$ python -q
>>> import numpy as np
>>> np.set_printoptions(precision=2, suppress=True, linewidth=120)
>>> W0 = np.load("m.npy")
>>> print(W0)
[[  7.39   0.32  11.2   -4.97]
 [-12.68   0.9    6.73  -2.84]
 [-11.99   3.53   7.06  -9.01]
 [-12.4    1.56  -5.21  -6.61]
 [ 19.31  -1.53 -11.4    6.71]
 [  2.73  -0.69  -6.27   3.09]
 [ -3.8   -2.75 -16.39   4.13]
 [  6.8    1.94  -2.28  -3.07]
 [-13.35  -0.32   3.53  -4.96]
 [ -8.46  -2.73 -13.44  -3.72]
 [ 11.16  -1.23  21.5   -1.94]
 [-19.74   1.33  11.42   2.89]
 [ 11.39  -3.4   10.53   5.63]
 [-22.39  -3.05  -9.75   2.84]
 [  5.57  -6.25   2.36   1.85]
 [  7.91   6.87   0.89   3.96]
 [ 12.37   4.19   3.02  -0.94]
 [-33.28  -1.58   0.79  -1.49]
 [ -8.12  -0.72   8.63   1.  ]]
>>> rng = np.random.default_rng(114)
>>> other = W0 + rng.integers(-2, 3, (19, 2)) @ rng.integers(-2, 3, (2, 4))
>>> print(other)
[[ 12.39   4.32  10.2   -4.97]
 [-18.68  -5.1    8.73  -2.84]
 [ -7.99   5.53   7.06  -9.01]
 [-11.4    3.56  -6.21  -6.61]
 [ 16.31  -1.53 -12.4    6.71]
 [  5.73   2.31  -7.27   3.09]
 [ -5.8   -3.75 -16.39   4.13]
 [  8.8    2.94  -2.28  -3.07]
 [ -7.35   5.68   1.53  -4.96]
 [-12.46  -7.73 -11.44  -3.72]
 [ 11.16  -4.23  23.5   -1.94]
 [-17.74  -0.67  13.42   2.89]
 [  9.39  -4.4   10.53   5.63]
 [-26.39  -8.05  -7.75   2.84]
 [  8.57  -6.25   3.36   1.85]
 [ 11.91  11.87  -1.11   3.96]
 [ 12.37   7.19   1.02  -0.94]
 [-33.28  -4.58   2.79  -1.49]
 [ -6.12   3.28   6.63   1.  ]]
>>> print(np.linalg.matrix_rank(other - W0, tol=1e-8))
2
>>> print(np.round(np.linalg.svd(other - W0, compute_uv=False), 2) + 0)
[20.7   7.46  0.    0.  ]
>>> other = np.c_[W0[:, :3] @ np.array([[9, 2, -8], [0, 6, -5], [-4, 3, 2]]), np.array([6, 9, 8, -3, 2, -4, -6, -9, 8, 9, 9, 9, -8, -5, 3, -7, 0, 4, 4])]
>>> print(other)
[[  21.71   50.3   -38.32    6.  ]
 [-141.04    0.23  110.4     9.  ]
 [-136.15   18.38   92.39    8.  ]
 [ -90.76  -31.07   80.98   -3.  ]
 [ 219.39   -4.76 -169.63    2.  ]
 [  49.65  -17.49  -30.93   -4.  ]
 [  31.36  -73.27   11.37   -6.  ]
 [  70.32   18.4   -68.66   -9.  ]
 [-134.27  -18.03  115.46    8.  ]
 [ -22.38  -73.62   54.45    9.  ]
 [  14.44   79.44  -40.13    9.  ]
 [-223.34    2.76  174.11    9.  ]
 [  60.39   33.97  -53.06   -8.  ]
 [-162.51  -92.33  174.87   -5.  ]
 [  40.69  -19.28   -8.59    3.  ]
 [  67.63   59.71  -95.85   -7.  ]
 [  99.25   58.94 -113.87    0.  ]
 [-302.68  -73.67  275.72    4.  ]
 [-107.6     5.33   85.82    4.  ]]
>>> print(np.linalg.norm(np.linalg.qr(W0)[0].T @ other, axis=0) ** 2 / ((other ** 2).sum(axis=0) + 1e-12))
[1.   1.   1.   0.44]
>>> print(np.linalg.matrix_rank(other))
4
>>> print(np.round(np.linalg.norm(other - W0 @ np.linalg.lstsq(W0, other)[0], axis=0), 2) + 0)
[ 0.    0.    0.   21.25]
